% python3 -q
>>> import numpy as np
>>> np.set_printoptions(precision=2, suppress=True, linewidth=140)
>>> def rnd(a):
...     return np.round(a, 2) + 0
... 
>>> mat = np.array([[0, 0, 0], [0, 9, 3], [0, 3, 1]])
>>> mat
array([[0, 0, 0],
       [0, 9, 3],
       [0, 3, 1]])
>>> evals, vecs = np.linalg.eigh(mat)
>>> rnd(np.linalg.eigvalsh(mat + 5 * np.eye(3)))
array([ 5.,  5., 15.])
>>> rnd(evals)
array([ 0.,  0., 10.])
>>> rnd(vecs @ np.diag(evals) @ vecs.T)
array([[0., 0., 0.],
       [0., 9., 3.],
       [0., 3., 1.]])
>>> rnd(vecs.T @ mat @ vecs)
array([[ 0.,  0.,  0.],
       [ 0.,  0.,  0.],
       [ 0.,  0., 10.]])
>>> np.abs(vecs[:, -1]).round(6).argmax()
np.int64(1)
>>> np.unique(evals.round(6) + 0, return_counts=True)[1]
array([2, 1])
>>> np.linalg.matrix_rank(mat, rtol=0.1)
np.int64(1)
>>> [round(float(x), 2) for x in np.linalg.svd(mat, compute_uv=False)[:3]]
[10.0, 0.0, 0.0]
>>> np.unique(mat.round(6), axis=0).shape
(3, 3)
>>> np.linalg.lstsq(mat[:-1].T, mat[-1])[2]
np.int32(1)
>>> np.abs(np.diag(np.linalg.qr(mat)[1])) > 1e-9
array([False,  True, False])
>>> rnd(mat @ np.linalg.pinv(mat) @ mat)
array([[0., 0., 0.],
       [0., 9., 3.],
       [0., 3., 1.]])
>>> r = np.linalg.matrix_rank(mat)
>>> r
np.int64(1)
>>> ns = np.linalg.svd(mat)[2][r:].T
>>> np.allclose(mat @ ns, 0)
True
>>> [int(np.linalg.matrix_rank(mat[:, :j + 1])) for j in range(3)]
[0, 1, 1]
>>> np.linalg.matrix_rank(mat.T @ mat), np.linalg.matrix_rank(mat @ mat.T)
(np.int64(1), np.int64(1))
>>> def softmax(z):
...     e = np.exp(z - z.max(axis=-1, keepdims=True))
...     return e / e.sum(axis=-1, keepdims=True)
... 
>>> rnd(softmax(mat[2]))
array([0.04, 0.84, 0.11])
>>> rnd(softmax(10 * mat[2]))
array([0., 1., 0.])
>>> rnd(softmax(mat[2] + 3))
array([0.04, 0.84, 0.11])
>>> scores = mat @ mat.T / np.sqrt(3)
>>> rnd(softmax(scores)[2] @ mat)
array([0., 9., 3.])
>>> rnd(softmax(scores))
array([[0.33, 0.33, 0.33],
       [0.  , 1.  , 0.  ],
       [0.  , 1.  , 0.  ]])
>>> J = np.load("run4.npy")
>>> J
array([[1.  , 0.5 , 0.25],
       [0.5 , 1.  , 0.5 ],
       [0.25, 0.5 , 1.  ]])
>>> w1 = np.array([[3, 2, 1, 1], [1, 1, 1, 3], [0, 0, 0, 1]])
>>> c = np.array([3, 1, 2, 0])
>>> act = np.maximum(J @ w1 + c, 0)
>>> act
array([[6.5 , 3.5 , 3.5 , 2.75],
       [5.5 , 3.  , 3.5 , 4.  ],
       [4.25, 2.  , 2.75, 2.75]])
>>> (act > 0).mean(axis=0)
array([1., 1., 1., 1.])
>>> cent = np.array([[5, -1], [5, -2], [5, 1], [1, 3]])
>>> act @ cent
array([[70.25, -1.75],
       [64.  ,  4.  ],
       [47.75,  2.75]])
>>> w1 @ cent
array([[31, -3],
       [18,  7],
       [ 1,  3]])
>>> data = np.load("data.npy")
>>> data
array([[ 0.66,  5.33, -1.75, -3.91],
       [ 0.46,  4.92, -1.84, -3.92],
       [-0.14,  4.79, -1.86, -3.27],
       [ 0.32,  5.13, -1.72, -4.17],
       [ 0.01,  5.33, -2.27, -3.86],
       [ 0.16,  5.24, -1.77, -4.19],
       [-3.06,  4.24,  1.12, -1.07],
       [-2.56,  3.92,  1.29, -1.36],
       [-3.03,  4.13,  0.39, -0.84],
       [-3.04,  4.23,  0.92, -0.55],
       [-3.41,  3.71,  0.86, -1.05],
       [-3.26,  4.51,  0.93, -1.53]])
>>> Ac = data - data.mean(axis=0)
>>> vecs = np.linalg.svd(Ac)[2][:2]
>>> B = Ac - Ac @ vecs.T @ vecs
>>> np.linalg.norm(B, axis=1).round(6).argmax()
np.int64(11)
>>> rnd((Ac @ vecs.T).std(axis=0))
array([2.64, 0.33])
>>> rnd(np.cov(Ac @ vecs.T, rowvar=False))
array([[7.61, 0.  ],
       [0.  , 0.12]])
>>> rnd(np.linalg.norm(B) / np.linalg.norm(Ac))
np.float64(0.12)
>>> rnd(softmax(10 * data[10]))
array([0., 1., 0., 0.])
>>> rnd(softmax(data).sum(axis=1))
array([1., 1., 1., 1., 1., 1., 1., 1., 1., 1., 1., 1.])
>>> rnd(softmax(data[10]))
array([0.  , 0.94, 0.05, 0.01])
>>> rnd(softmax(data[10] + -1))
array([0.  , 0.94, 0.05, 0.01])
>>> scores = data @ data.T / np.sqrt(4)
>>> rnd(softmax(scores)[10] @ data)
array([-3.08,  4.31,  0.85, -1.29])
>>> x0 = np.array([1, 0, 1, 2])
>>> y = data @ x0
>>> rnd(np.linalg.pinv(data) @ data)
array([[1., 0., 0., 0.],
       [0., 1., 0., 0.],
       [0., 0., 1., 0.],
       [0., 0., 0., 1.]])
>>> rnd(np.linalg.solve(data.T @ data, data.T @ y))
array([1., 0., 1., 2.])
>>> rnd(np.linalg.lstsq(data, y)[0])
array([1., 0., 1., 2.])
>>> rnd(y)
array([-8.91, -9.22, -8.54, -9.74, -9.98, -9.99, -4.08, -3.99, -4.32, -3.22, -4.65, -5.39])
>>> rng = np.random.default_rng(967)
>>> y = y + 0.3 * rng.normal(size=12)
>>> rnd(y)
array([-9.21, -8.68, -8.63, -9.81, -9.44, -9.9 , -3.62, -4.22, -4.33, -3.22, -4.55, -5.18])
>>> c, *_ = np.linalg.lstsq(data, y)
>>> [round(float(np.linalg.norm(np.linalg.solve(data.T @ data + lam * np.eye(4), data.T @ y))), 2) for lam in (0, 1, 10, 100)]
[2.13, 1.49, 1.34, 1.03]
>>> rnd(data.T @ (y - data @ c))
array([0., 0., 0., 0.])
>>> rnd(c)
array([ 0.72, -0.17,  0.76,  1.84])
>>> B = np.linalg.inv(J)
>>> (np.abs(B) > 1e-9).astype(int)
array([[1, 1, 0],
       [1, 1, 1],
       [0, 1, 1]])
>>> rnd(np.linalg.slogdet(J)[0])
np.float64(1.0)
>>> B = np.array([[3, 3], [0, 1], [1, 1], [0, 1]])
>>> np.linalg.matrix_rank(np.vstack([data, B.T]))
np.int64(4)
>>> rnd(np.einsum("ij,ij->i", data, data))
array([47.2 , 43.17, 37.12, 46.77, 48.46, 48.17, 29.74, 25.43, 27.1 , 28.28, 27.23, 34.17])
>>> K = np.load("arr.npy")
>>> K
array([[-4,  5,  2,  5],
       [ 5, -4, -5,  3],
       [ 2, -5, -6,  5],
       [ 5,  3,  5,  8]])
>>> # symmetric, so the eigenvalues are real
>>> np.all(np.linalg.eigvalsh(K) > 0)
np.False_
>>> evals, vecs = np.linalg.eigh(K)
>>> x0 = np.array([-2, 0, -9, 2])
>>> rnd(vecs * np.abs(evals) @ vecs.T)
array([[ 7.51, -2.56, -0.45,  2.62],
       [-2.56,  6.39,  5.15,  1.08],
       [-0.45,  5.15,  7.96,  0.03],
       [ 2.62,  1.08,  0.03, 10.72]])
>>> (np.sign(vecs[:, -1].round(6)) == np.sign(vecs[0, -1].round(6))).astype(int)
array([1, 1, 1, 1])
>>> np.abs(K).sum(axis=1).max(), rnd(np.abs(evals).max())
(np.int64(21), np.float64(13.16))
>>> rnd(np.linalg.eigvalsh(K[1:, 1:]))
array([-11.79,   0.03,   9.75])
>>> x0 = np.array([2, 1, 0, 2])
>>> h1 = np.maximum(K @ x0, 0)
>>> K * (h1 > 1e-9)[:, None]
array([[-4,  5,  2,  5],
       [ 5, -4, -5,  3],
       [ 2, -5, -6,  5],
       [ 5,  3,  5,  8]])
>>> h1
array([ 7, 12,  9, 29])
>>> U, s, Vh = np.linalg.svd(K, full_matrices=False)
>>> (s > 1e-8).sum()
np.int64(4)
>>> rnd(s / s[0])
array([1.  , 0.92, 0.47, 0.09])
>>> U.shape, s.shape, Vh.shape
((4, 4), (4,), (4, 4))
>>> rnd(np.cumsum(s ** 2) / np.sum(s ** 2))
array([0.48, 0.89, 1.  , 1.  ])
>>> rnd(Vh @ Vh.T)
array([[1., 0., 0., 0.],
       [0., 1., 0., 0.],
       [0., 0., 1., 0.],
       [0., 0., 0., 1.]])
>>> rnd(s)
array([13.16, 12.08,  6.13,  1.21])
>>> np.kron(np.eye(2, dtype=int), K)
array([[-4,  5,  2,  5,  0,  0,  0,  0],
       [ 5, -4, -5,  3,  0,  0,  0,  0],
       [ 2, -5, -6,  5,  0,  0,  0,  0],
       [ 5,  3,  5,  8,  0,  0,  0,  0],
       [ 0,  0,  0,  0, -4,  5,  2,  5],
       [ 0,  0,  0,  0,  5, -4, -5,  3],
       [ 0,  0,  0,  0,  2, -5, -6,  5],
       [ 0,  0,  0,  0,  5,  3,  5,  8]])
>>> rnd(np.linalg.eigvals(K).sum().real)
np.float64(-6.0)
>>> rnd(np.linalg.det(2 * K)), rnd(np.linalg.det(K))
(np.float64(18880.0), np.float64(1180.0))
>>> m1 = np.array([[19, 1, -1, 3, 2, -1],
...     [-1, 3, -2, 3, 1, 2],
...     [2, 1, -42, -3, -2, 3],
...     [0, 2, -1, -38, 2, 3],
...     [3, -3, 2, 2, -43, -1],
...     [1, -2, 0, -3, 3, -23]])
>>> O, vecs = np.linalg.qr(m1[:, :5])[0], np.linalg.qr(m1[:, 5:])[0]
>>> s = np.linalg.svd(O.T @ vecs, compute_uv=False)
>>> (s > 0.9).sum()
np.int64(0)
>>> rnd(s)
array([0.69])
>>> labels = rng.permutation(6)
>>> B = m1[:, labels] * rng.choice([-1, 1], 6)
>>> B
array([[  1,  -2,   1, -19,  -3,   1],
       [  2,  -1,  -2,   1,  -3,   3],
       [ 42,   2,  -3,  -2,   3,   1],
       [  1,  -2,  -3,   0,  38,   2],
       [ -2,  43,   1,  -3,  -2,  -3],
       [  0,  -3,  23,  -1,   3,  -2]])
>>> U, _, Vh = np.linalg.svd(m1.T @ B)
>>> rnd(np.linalg.lstsq(m1, B)[0])
array([[ 0.,  0.,  0., -1.,  0.,  0.],
       [ 0.,  0.,  0.,  0.,  0.,  1.],
       [-1.,  0.,  0.,  0.,  0.,  0.],
       [ 0.,  0.,  0.,  0., -1.,  0.],
       [ 0., -1.,  0.,  0.,  0.,  0.],
       [ 0.,  0., -1.,  0.,  0.,  0.]])
>>> rnd(U @ Vh)
array([[ 0.,  0.,  0., -1.,  0.,  0.],
       [ 0.,  0.,  0.,  0.,  0.,  1.],
       [-1.,  0.,  0.,  0.,  0.,  0.],
       [ 0.,  0.,  0.,  0., -1.,  0.],
       [ 0., -1.,  0.,  0.,  0.,  0.],
       [ 0.,  0., -1.,  0.,  0.,  0.]])
>>> M = np.load("case0.npy")
>>> M
array([[ 0,  0,  0,  0],
       [ 0,  0,  0,  0],
       [ 0, -6, -9, -6],
       [ 0, -4, -6, -4],
       [ 0,  0,  0,  0],
       [ 0, -4, -6, -4],
       [ 0,  2,  3,  2]])
>>> # rows 0 and 1 are equal
>>> np.argsort(-np.linalg.norm(M, axis=0).round(6), kind="stable")[:3]
array([2, 1, 3])
>>> rnd(np.linalg.norm(M, 2) / np.linalg.norm(M))
np.float64(1.0)
>>> U, s, Vh = np.linalg.svd(M)
>>> np.argmax(s[:-1] / (s[1:] + 1e-6)) + 1
np.int64(1)
>>> rnd(s)
array([17.49,  0.  ,  0.  ,  0.  ])
>>> B = U[:, :1] @ np.diag(s[:1]) @ Vh[:1]
>>> np.linalg.matrix_rank(M, rtol=0.05)
np.int64(1)
>>> rnd(np.linalg.norm(M - B, 2)), rnd(s[1])
(np.float64(0.0), np.float64(0.0))
>>> rnd(np.abs(M - B).max())
np.float64(0.0)
>>> rnd(B)
array([[ 0.,  0.,  0.,  0.],
       [ 0.,  0.,  0.,  0.],
       [ 0., -6., -9., -6.],
       [ 0., -4., -6., -4.],
       [ 0.,  0.,  0.,  0.],
       [ 0., -4., -6., -4.],
       [ 0.,  2.,  3.,  2.]])
>>> r = np.linalg.matrix_rank(M)
>>> r
np.int64(1)
>>> ns = np.linalg.svd(M)[2][r:].T
>>> ns.shape
(4, 3)
>>> np.allclose(M @ ns, 0)
True
>>> [int(np.linalg.matrix_rank(np.delete(M, i, axis=0))) for i in range(7)]
[1, 1, 1, 1, 1, 1, 1]
>>> r0 = np.array([-2, -4, 1, 5, 2, -1, 1])
>>> g = np.array([2, 1, 2, 2])
>>> W0 = r0[:, None] + g[None, :]
>>> W0
array([[ 0, -1,  0,  0],
       [-2, -3, -2, -2],
       [ 3,  2,  3,  3],
       [ 7,  6,  7,  7],
       [ 4,  3,  4,  4],
       [ 1,  0,  1,  1],
       [ 3,  2,  3,  3]])
>>> # rows 2 and 6 are equal
>>> U, s, Vh = np.linalg.svd(W0)
>>> vecs = Vh[:(s > 1e-8).sum()]
>>> x0 = W0[1] + -2 * W0[2] + rng.integers(2) * np.eye(4)[2]
>>> x0
array([-8., -7., -7., -8.])
>>> np.linalg.matrix_rank(np.vstack([W0, x0]))
np.int64(3)
>>> np.allclose(vecs.T @ vecs @ x0, x0)
False
>>> rnd(np.linalg.norm(x0 - vecs.T @ vecs @ x0))
np.float64(0.82)
>>> rnd(np.diag(vecs.T @ vecs))
array([0.33, 1.  , 0.33, 0.33])
>>> rnd(vecs.T @ vecs)
array([[0.33, 0.  , 0.33, 0.33],
       [0.  , 1.  , 0.  , 0.  ],
       [0.33, 0.  , 0.33, 0.33],
       [0.33, 0.  , 0.33, 0.33]])
>>> r = np.linalg.matrix_rank(W0)
>>> r
np.int64(2)
>>> ns = np.linalg.svd(W0)[2][r:].T
>>> ns.shape
(4, 2)
>>> [int(np.linalg.matrix_rank(np.delete(W0, i, axis=0))) for i in range(7)]
[2, 2, 2, 2, 2, 2, 2]
>>> rnd(ns @ ns.T)
array([[ 0.67,  0.  , -0.33, -0.33],
       [ 0.  ,  0.  ,  0.  ,  0.  ],
       [-0.33,  0.  ,  0.67, -0.33],
       [-0.33,  0.  , -0.33,  0.67]])
>>> rnd(W0 @ ns)
array([[0., 0.],
       [0., 0.],
       [0., 0.],
       [0., 0.],
       [0., 0.],
       [0., 0.],
       [0., 0.]])
>>> [int(np.linalg.matrix_rank(W0[:, :j + 1])) for j in range(4)]
[1, 2, 2, 2]
>>> np.allclose(W0 @ ns, 0)
True
>>> [int(np.linalg.matrix_rank(W0[:i])) for i in range(1, len(W0) + 1)]
[1, 2, 2, 2, 2, 2, 2]
